$ python -q
>>> import numpy as np
>>> np.set_printoptions(precision=3, suppress=True, linewidth=160, floatmode="fixed")
>>> rng = np.random.default_rng(820)
>>> feats = np.eye(3, dtype=int)[rng.permutation(3)]
>>> feats
array([[1, 0, 0],
       [0, 0, 1],
       [0, 1, 0]])
>>> u = np.array([1, 2, 1])
>>> M2 = feats + np.outer(u, np.eye(3)[1])
>>> np.linalg.matrix_rank(M2 - feats)
np.int64(1)
>>> round(np.linalg.det(M2) / np.linalg.det(feats), 3), round(1 + np.linalg.solve(feats, u)[1], 3)
(np.float64(2.0), np.float64(2.0))
>>> np.linalg.matrix_rank(np.linalg.inv(M2) - np.linalg.inv(feats), tol=1e-8)
np.int64(1)
>>> vec = np.array([1, 3, 5])
>>> np.abs(np.linalg.eigvals(feats))
array([1.000, 1.000, 1.000])
>>> np.sort(np.abs(np.degrees(np.angle(np.linalg.eigvals(feats)))))
array([  0.000,   0.000, 180.000])
>>> ev, evecs = np.linalg.eigh(feats)
>>> vec = np.array([3, 3, 3])
>>> np.linalg.eigvalsh(feats[1:, 1:])
array([-1.000,  1.000])
>>> np.abs(feats).sum(axis=1).max(), np.abs(ev).max()
(np.int64(1), np.float64(1.0))
>>> vec @ feats @ vec
np.int64(27)
>>> evecs * np.maximum(ev, 0) @ evecs.T
array([[1.000, 0.000, 0.000],
       [0.000, 0.500, 0.500],
       [0.000, 0.500, 0.500]])
>>> vec @ feats @ vec / (vec @ vec), ev[0], ev[-1]
(np.float64(1.0), np.float64(-1.0), np.float64(1.0))
>>> np.round(np.linalg.eigvalsh(feats).min(), 3)
np.float64(-1.0)
>>> np.all(np.linalg.eigvalsh(feats) > 0)
np.False_
>>> labels = rng.permutation(3)
>>> labels
array([1, 0, 2])
>>> M2 = feats[labels][:, labels]
>>> np.round(np.linalg.det(M2), 3), np.round(np.linalg.det(feats[labels]), 3)
(np.float64(-1.0), np.float64(1.0))
>>> np.allclose(M2, feats)
False
>>> np.diag(M2)
array([0, 1, 0])
>>> data = np.load("dump.npy")
>>> data
array([[2, 0, 0],
       [0, 8, 0],
       [0, 0, 9]])
>>> ang = np.radians(60)
>>> r_ = np.eye(3)
>>> r_[1, 1] = r_[2, 2] = np.cos(ang)
>>> r_[1, 2], r_[2, 1] = -np.sin(ang), np.sin(ang)
>>> r_
array([[ 1.000,  0.000,  0.000],
       [ 0.000,  0.500, -0.866],
       [ 0.000,  0.866,  0.500]])
>>> M2 = data @ r_.T
>>> np.allclose(np.linalg.norm(data, axis=1), np.linalg.norm(M2, axis=1))
True
>>> np.abs(M2 - data).max(axis=0)
array([0.000, 7.794, 6.928])
>>> M2
array([[ 2.000,  0.000,  0.000],
       [ 0.000,  4.000,  6.928],
       [ 0.000, -7.794,  4.500]])
>>> J = np.loadtxt("a.csv", delimiter=",")
>>> J
array([[-1.807,  1.264,  1.506,  0.600],
       [ 1.264,  2.103, -0.118,  0.849],
       [ 1.506, -0.118, -0.252,  1.078],
       [ 0.600,  0.849,  1.078, -0.044]])
>>> Lm = np.linalg.cholesky(data)
>>> round(float(np.prod(np.diag(Lm)) ** 2), 3), round(float(np.linalg.det(data)), 3)
(144.0, 144.0)
>>> W0 = np.loadtxt("test8.csv", delimiter=",")
>>> W0
array([[-0.274, -0.737, -0.527],
       [ 0.822, -0.492,  0.283],
       [ 0.480,  0.330, -0.800],
       [-0.137, -0.325, -0.048]])
>>> vec = np.array([0, 5, -4])
>>> rhs = W0 @ vec
>>> np.round(np.linalg.lstsq(W0, rhs)[0], 3) + 0
array([ 0.000,  5.000, -4.000])
>>> rhs
array([-1.577, -3.595,  4.852, -1.431])
>>> np.round(np.linalg.pinv(W0) @ W0, 3) + 0
array([[1.000, 0.000, 0.000],
       [0.000, 1.000, 0.000],
       [0.000, 0.000, 1.000]])
>>> np.round(np.linalg.solve(W0.T @ W0, W0.T @ rhs), 3) + 0
array([ 0.000,  5.000, -4.000])
>>> rhs = rhs + 0.3 * rng.normal(size=4)
>>> rhs
array([-1.705, -3.733,  4.441, -1.509])
>>> c, *_ = np.linalg.lstsq(W0, rhs)
>>> round(np.linalg.norm(rhs - W0 @ c), 3)
np.float64(0.086)
>>> np.round(W0.T @ (rhs - W0 @ c), 3) + 0
array([0.000, 0.000, 0.000])
>>> c
array([-0.266,  5.052, -3.639])
>>> E = np.load("w.npy")
>>> E
array([[ 1,  1,  1],
       [ 4,  2,  1],
       [ 6,  2,  4],
       [ 6,  2,  6],
       [ 6,  3,  7],
       [ 8,  4,  8],
       [ 9,  7,  8],
       [12,  9,  9],
       [13, 12, 11],
       [16, 15, 14],
       [18, 16, 16],
       [18, 18, 16],
       [20, 21, 16],
       [22, 21, 19],
       [25, 21, 22],
       [26, 21, 23],
       [29, 24, 26],
       [32, 24, 28],
       [33, 24, 29],
       [35, 27, 32],
       [35, 27, 34],
       [36, 27, 37],
       [36, 27, 39],
       [39, 30, 40],
       [39, 32, 41],
       [39, 35, 43],
       [41, 38, 44]])
>>> labels = E[:, 0] > np.median(E[:, 0])
>>> u = E[labels].mean(axis=0) - E[~labels].mean(axis=0)
>>> u
array([22.874, 17.962, 23.978])
>>> np.argsort(-np.abs(u).round(6), kind="stable")
array([2, 0, 1])
>>> ((E - E.mean(axis=0)) @ u > 0).astype(int)
array([0, 0, 0, 0, 0, 0, 0, 0, 0, 0, 0, 0, 0, 0, 1, 1, 1, 1, 1, 1, 1, 1, 1, 1, 1, 1, 1])
